% ipython --no-banner

In [1]: import numpy as np

In [2]: from numpy import linalg as LA

In [3]: np.set_printoptions(precision=2, suppress=True, linewidth=140)

In [4]: rd = lambda a: np.round(a, 2) + 0

In [5]: M = np.load("layer16.npy")

In [6]: rd(M)
Out[6]: 
array([[ 0.76, -0.34, -0.05, -0.34, -0.24, -0.34, -0.14],
       [-0.34,  0.53, -0.07, -0.47, -0.34, -0.47, -0.2 ],
       [-0.05, -0.07,  0.99, -0.07, -0.05, -0.07, -0.03],
       [-0.34, -0.47, -0.07,  0.53, -0.34, -0.47, -0.2 ],
       [-0.24, -0.34, -0.05, -0.34,  0.76, -0.34, -0.14],
       [-0.34, -0.47, -0.07, -0.47, -0.34,  0.53, -0.2 ],
       [-0.14, -0.2 , -0.03, -0.2 , -0.14, -0.2 ,  0.91]])

In [7]: Q, V = LA.qr(M[:, :6])[0], LA.qr(M[:, 6:])[0]

In [8]: sigma = LA.svd(Q.T @ V, compute_uv=False)

In [9]: rd(sigma)
Out[9]: array([0.])

In [10]: print((sigma > 0.9).sum())
0

In [11]: rd(LA.norm(Q @ Q.T - V @ V.T, 2))
Out[11]: np.float64(1.0)

In [12]: th = np.radians(72)

In [13]: Rm = np.eye(7)

In [14]: Rm[0, 0] = Rm[4, 4] = np.cos(th)

In [15]: Rm[0, 4], Rm[4, 0] = -np.sin(th), np.sin(th)

In [16]: rd(Rm)
Out[16]: 
array([[ 0.31,  0.  ,  0.  ,  0.  , -0.95,  0.  ,  0.  ],
       [ 0.  ,  1.  ,  0.  ,  0.  ,  0.  ,  0.  ,  0.  ],
       [ 0.  ,  0.  ,  1.  ,  0.  ,  0.  ,  0.  ,  0.  ],
       [ 0.  ,  0.  ,  0.  ,  1.  ,  0.  ,  0.  ,  0.  ],
       [ 0.95,  0.  ,  0.  ,  0.  ,  0.31,  0.  ,  0.  ],
       [ 0.  ,  0.  ,  0.  ,  0.  ,  0.  ,  1.  ,  0.  ],
       [ 0.  ,  0.  ,  0.  ,  0.  ,  0.  ,  0.  ,  1.  ]])

In [17]: B = M @ Rm.T

In [18]: rd(LA.svd(M, compute_uv=False)), rd(LA.svd(B, compute_uv=False))
Out[18]: (array([1., 1., 1., 1., 1., 1., 1.]), array([1., 1., 1., 1., 1., 1., 1.]))

In [19]: print(rd(B))
[[ 0.46 -0.34 -0.05 -0.34  0.65 -0.34 -0.14]
 [ 0.22  0.53 -0.07 -0.47 -0.43 -0.47 -0.2 ]
 [ 0.03 -0.07  0.99 -0.07 -0.06 -0.07 -0.03]
 [ 0.22 -0.47 -0.07  0.53 -0.43 -0.47 -0.2 ]
 [-0.8  -0.34 -0.05 -0.34  0.   -0.34 -0.14]
 [ 0.22 -0.47 -0.07 -0.47 -0.43  0.53 -0.2 ]
 [ 0.09 -0.2  -0.03 -0.2  -0.18 -0.2   0.91]]

In [20]: np.allclose(LA.norm(M, axis=1), LA.norm(B, axis=1))
Out[20]: True

In [21]: rd(B.sum(axis=1))
Out[21]: array([-0.1 , -0.9 ,  0.73, -0.9 , -2.  , -0.9 ,  0.19])

In [22]: LA.matrix_rank(B)
Out[22]: np.int64(7)

In [23]: rd(B.sum(axis=0))
Out[23]: array([ 0.44, -1.37,  0.66, -1.37, -0.87, -1.37, -0.01])

In [24]: np.count_nonzero(B)
Out[24]: np.int64(49)

In [25]: rd(np.abs(B).max())
Out[25]: np.float64(0.99)

In [26]: np.unravel_index(np.abs(B).argmax(), B.shape)
Out[26]: (np.int64(2), np.int64(2))

In [27]: w, V = LA.eigh(M)

In [28]: x = np.array([2, 1, -4, 0, 2, -5, 0])

In [29]: print(rd(V * np.maximum(w, 0) @ V.T))
[[ 0.88 -0.17 -0.02 -0.17 -0.12 -0.17 -0.07]
 [-0.17  0.76 -0.03 -0.24 -0.17 -0.24 -0.1 ]
 [-0.02 -0.03  1.   -0.03 -0.02 -0.03 -0.01]
 [-0.17 -0.24 -0.03  0.76 -0.17 -0.24 -0.1 ]
 [-0.12 -0.17 -0.02 -0.17  0.88 -0.17 -0.07]
 [-0.17 -0.24 -0.03 -0.24 -0.17  0.76 -0.1 ]
 [-0.07 -0.1  -0.01 -0.1  -0.07 -0.1   0.96]]

In [30]: rd(x @ M @ x / (x @ x)), rd(w[0]), w[-1]
Out[30]: (np.float64(0.97), np.float64(-1.0), np.float64(1.0))

In [31]: print(rd(x @ M @ x))
48.61

In [32]: rd(LA.eigvalsh(M[1:, 1:]))
Out[32]: array([-0.76,  1.  ,  1.  ,  1.  ,  1.  ,  1.  ])
